$ python -q
>>> import numpy as np
>>> from numpy import linalg as LA
>>> np.set_printoptions(precision=3, suppress=True, linewidth=160)
>>> rnd = lambda a: np.round(a, 3) + 0
>>> rng = np.random.default_rng(818916)
>>> mat = np.triu(rng.random((5, 5)) < 0.5, 1).astype(int)
>>> mat = mat + mat.T
>>> mat
array([[0, 0, 1, 0, 0],
       [0, 0, 0, 1, 0],
       [1, 0, 0, 1, 0],
       [0, 1, 1, 0, 1],
       [0, 0, 0, 1, 0]])
>>> left, sv, Vt = LA.svd(mat)
>>> vecs = Vt[:(sv > 1e-8).sum()]
>>> x0 = mat[1] + 3 * mat[2] + rng.integers(2) * np.eye(5)[0]
>>> x0
array([3., 0., 0., 4., 0.])
>>> rnd(vecs.T @ vecs)
array([[1. , 0. , 0. , 0. , 0. ],
       [0. , 0.5, 0. , 0. , 0.5],
       [0. , 0. , 1. , 0. , 0. ],
       [0. , 0. , 0. , 1. , 0. ],
       [0. , 0.5, 0. , 0. , 0.5]])
>>> LA.matrix_rank(np.vstack([mat, x0]))
np.int64(4)
>>> rnd(LA.norm(x0 - vecs.T @ vecs @ x0))
np.float64(0.0)
>>> w, vecs = LA.eigh(mat)
>>> x0 = np.array([9, 6, 6, 7, 0])
>>> rnd(x0 @ mat @ x0 / (x0 @ x0)), rnd(w[0]), rnd(w[-1])
(np.float64(1.366), np.float64(-1.848), np.float64(1.848))
>>> (np.sign(vecs[:, -1].round(6)) == np.sign(vecs[0, -1].round(6))).astype(int)
array([1, 1, 1, 1, 1])
>>> x0 @ mat @ x0
np.int64(276)
>>> [round(float(x), 3) for x in LA.svd(mat, compute_uv=False)[:3]]
[1.848, 1.848, 0.765]
>>> rnd(LA.norm(mat, 2) / LA.norm(mat))
np.float64(0.653)
>>> np.argsort(-LA.norm(mat, axis=0).round(6), kind="stable")[:3]
array([3, 2, 0])
>>> np.trace(mat)
np.int64(0)
>>> rnd(np.sort(np.abs(LA.eigvals(mat))))
array([0.   , 0.765, 0.765, 1.848, 1.848])
>>> np.allclose(mat @ mat.T, mat.T @ mat)
True
>>> rnd(mat @ LA.pinv(mat) @ mat)
array([[0., 0., 1., 0., 0.],
       [0., 0., 0., 1., 0.],
       [1., 0., 0., 1., 0.],
       [0., 1., 1., 0., 1.],
       [0., 0., 0., 1., 0.]])
>>> np.unique(mat.round(6), axis=0).shape
(4, 5)
